>>> import numpy as np
>>> from numpy import linalg as LA
>>> np.set_printoptions(precision=1, suppress=True, linewidth=200)
>>> X = np.loadtxt("run16.csv", delimiter=",")
>>> X
array([[2., 3., 0.],
       [3., 0., 3.],
       [0., 3., 2.]])
>>> ev, evecs = LA.eig(X)
>>> np.sort(LA.eigvals(X.T))
array([-3.4,  2. ,  5.4])
>>> np.sort(LA.eigvals(X @ X))
array([ 4. , 11.3, 28.7])
>>> ev, evecs = LA.eigh(X)
>>> x = np.array([4, 4, 3])
>>> x @ X @ x
np.float64(218.0)
>>> LA.eigvalsh(X[1:, 1:])
array([-2.2,  4.2])
>>> (np.sign(evecs[:, -1].round(6)) == np.sign(evecs[0, -1].round(6))).astype(int)
array([1, 1, 1])
>>> B = np.array([[5, 9], [8, 4], [2, 8]])
>>> np.vstack([X, B.T]).shape
(5, 3)
>>> LA.matrix_rank(np.vstack([X, B.T]))
np.int64(3)
>>> X @ B
array([[34., 30.],
       [21., 51.],
       [28., 28.]])
>>> np.einsum("ij,ij->i", X, X)
array([13., 18., 13.])
>>> ev, evecs = LA.eigh(X)
>>> np.abs(evecs[:, -1])
array([0.6, 0.6, 0.6])
>>> np.round(evecs.T @ X @ evecs, 1) + 0
array([[-3.4,  0. ,  0. ],
       [ 0. ,  2. ,  0. ],
       [ 0. ,  0. ,  5.4]])
>>> np.round(evecs @ np.diag(ev) @ evecs.T, 1) + 0
array([[2., 3., 0.],
       [3., 0., 3.],
       [0., 3., 2.]])
>>> LA.eigvalsh(X + 2 * np.eye(3))
array([-1.4,  4. ,  7.4])
>>> LA.eigvalsh(X @ X)
array([ 4. , 11.3, 28.7])
>>> LA.svd(X, compute_uv=False)
array([5.4, 3.4, 2. ])
>>> f = np.array([-3, 2, 3])
>>> B = X + np.outer(f, np.eye(3)[0])
>>> LA.matrix_rank(B - X)
np.int64(1)
>>> C = np.array([[1, 0, 2, 1], [1, 0, 1, 2], [0, 1, 2, 1]])
>>> mat = np.repeat(C, 16 // 3, axis=0)
>>> rng = np.random.default_rng(743169)
>>> mat = mat + 0.3 * rng.normal(size=mat.shape)
>>> mat.round(1) + 0
array([[ 1.6, -0.4,  2.2,  0.9],
       [ 0.6,  0. ,  1.9,  0.9],
       [ 0.9,  0.2,  1.8,  1.1],
       [ 0.8,  0.3,  2.1,  1.2],
       [ 1.5, -0.2,  2.1,  1.2],
       [ 1.1, -0.1,  0.9,  1.9],
       [ 1.4,  0. ,  1.6,  1.3],
       [ 1. , -0.1,  0.7,  2. ],
       [ 0.6, -0.3,  1. ,  1.6],
       [ 1.1,  0.3,  0.8,  1.9],
       [ 0.4,  1.6,  1.9,  0.5],
       [ 0. ,  0.8,  1.7,  1.2],
       [ 0.1,  0.9,  2.3,  1.2],
       [-0.4,  1.1,  1.9,  1.1],
       [ 0.3,  1.6,  2.4,  0.6]])
>>> z = mat[:, 3] > np.median(mat[:, 3])
>>> f = mat[z].mean(axis=0) - mat[~z].mean(axis=0)
>>> (((mat - mat.mean(axis=0)) @ f > 0) == z).mean()
np.float64(0.8)
>>> np.argsort(-np.abs(f).round(6), kind="stable")
array([1, 2, 3, 0])
>>> f
array([ 0.6, -0.7, -0.7,  0.7])
>>> ((mat - mat.mean(axis=0)) @ f > 0).astype(int)
array([1, 0, 1, 0, 1, 1, 1, 1, 1, 1, 0, 0, 0, 0, 0])
>>> Xc = mat - mat.mean(axis=0)
>>> Uu, sig, Vh = LA.svd(Xc, full_matrices=False)
>>> np.round(Xc.mean(axis=0), 1) + 0
array([0., 0., 0., 0.])
>>> LA.matrix_rank(Xc)
np.int64(4)
>>> np.abs(Vh[0]).argmax()
np.int64(1)
>>> np.searchsorted(np.cumsum(sig ** 2) / (sig ** 2).sum(), 0.9) + 1
np.int64(2)
>>> np.round(sig ** 2 / (sig ** 2).sum(), 1) + 0
array([0.7, 0.3, 0.1, 0. ])
>>> sig
array([3.5, 2.2, 1.1, 0.6])
